% ipython --no-banner

In [1]: import numpy as np

In [2]: from numpy import linalg as LA

In [3]: np.set_printoptions(suppress=True, linewidth=140)

In [4]: rd = lambda a: np.round(a, 2) + 0

In [5]: X = np.loadtxt("m.csv", delimiter=",")

In [6]: rd(X)
Out[6]: 
array([[-7.01,  5.03,  3.99,  5.98, -8.98,  0.99, -0.99, -1.01],
       [-7.02,  5.01,  4.  ,  5.96, -9.05,  0.98, -0.99, -0.97],
       [-7.  ,  5.01,  4.03,  6.  , -8.99,  1.  , -1.02, -0.98],
       [-7.02,  5.  ,  4.02,  5.99, -9.01,  1.02, -1.03, -1.03],
       [-6.99,  4.98,  4.  ,  6.03, -8.97,  0.99, -0.95, -1.  ],
       [-7.02,  5.02,  3.99,  5.97, -9.  ,  1.  , -1.01, -1.01],
       [-7.03,  5.  ,  4.  ,  5.98, -9.03,  1.04, -1.  , -1.03],
       [-6.99,  4.99,  4.01,  5.99, -9.02,  0.98, -0.98, -1.  ],
       [-7.01,  4.98,  4.  ,  5.97, -8.99,  1.01, -0.99, -1.02],
       [-7.02,  4.97,  3.98,  6.01, -8.99,  1.03, -1.  , -1.  ],
       [-6.99,  4.99,  4.  ,  6.  , -9.01,  1.  , -0.98, -1.01],
       [-6.99,  5.02,  4.01,  6.  , -9.  ,  0.99, -1.02, -0.98],
       [-6.98,  4.97,  4.03,  5.99, -9.01,  1.  , -1.  , -1.01],
       [-7.03,  5.02,  3.97,  6.  , -8.99,  0.95, -1.  , -0.98],
       [-7.  ,  4.99,  4.02,  5.96, -8.99,  0.95, -0.97, -0.97],
       [-6.98,  5.03,  3.99,  5.99, -8.99,  1.01, -1.01, -0.99],
       [-3.97, -8.96,  1.01, -3.98,  4.96, -5.01,  7.99,  1.04],
       [-3.99, -8.98,  1.03, -3.98,  5.04, -4.99,  7.99,  0.99],
       [-3.97, -8.96,  1.  , -4.  ,  4.99, -4.99,  8.  ,  1.01],
       [-3.99, -9.  ,  1.  , -4.  ,  5.01, -4.99,  8.01,  1.04],
       [-4.03, -9.  ,  0.99, -4.01,  5.  , -5.02,  7.97,  1.01],
       [-3.98, -8.98,  0.99, -3.96,  5.  , -4.98,  8.  ,  0.97],
       [-4.  , -9.04,  1.  , -3.99,  5.01, -5.04,  8.02,  0.99],
       [-3.99, -9.01,  1.03, -3.98,  5.  , -4.97,  7.97,  0.99],
       [-4.01, -9.04,  0.98, -4.03,  5.01, -5.04,  7.98,  0.99],
       [-4.  , -9.02,  1.  , -3.99,  5.  , -4.99,  8.02,  0.98],
       [-3.96, -9.01,  0.97, -3.99,  5.04, -5.02,  8.  ,  1.03],
       [-4.01, -9.  ,  0.97, -3.99,  5.02, -4.99,  7.97,  0.99],
       [-4.02, -9.01,  1.  , -4.  ,  5.  , -4.98,  7.99,  0.99],
       [-3.99, -9.  ,  0.99, -4.01,  5.02, -4.99,  8.02,  0.96],
       [-4.04, -9.01,  1.  , -3.98,  5.01, -5.01,  7.99,  1.04],
       [-3.97, -9.01,  0.98, -3.99,  4.97, -4.99,  8.01,  1.01]])

In [7]: C2 = np.cov(X, rowvar=False)

In [8]: rd(LA.eigvalsh(C2)[::-1])
Out[8]: array([162.77,   0.  ,   0.  ,   0.  ,   0.  ,   0.  ,   0.  ,   0.  ])

In [9]: np.argwhere(np.triu(np.abs(np.corrcoef(X.T)) > 0.8, 1))
Out[9]: 
array([[0, 1],
       [0, 2],
       [0, 3],
       [0, 4],
       [0, 5],
       [0, 6],
       [0, 7],
       [1, 2],
       [1, 3],
       [1, 4],
       [1, 5],
       [1, 6],
       [1, 7],
       [2, 3],
       [2, 4],
       [2, 5],
       [2, 6],
       [2, 7],
       [3, 4],
       [3, 5],
       [3, 6],
       [3, 7],
       [4, 5],
       [4, 6],
       [4, 7],
       [5, 6],
       [5, 7],
       [6, 7]])

In [10]: C2.shape
Out[10]: (8, 8)

In [11]: rd(np.polyfit(X[:, 0], X[:, 3], 1))
Out[11]: array([ -3.32, -17.24])

In [12]: rd(X.std(axis=0))
Out[12]: array([1.5 , 7.  , 1.5 , 4.99, 7.  , 3.  , 4.5 , 1.  ])
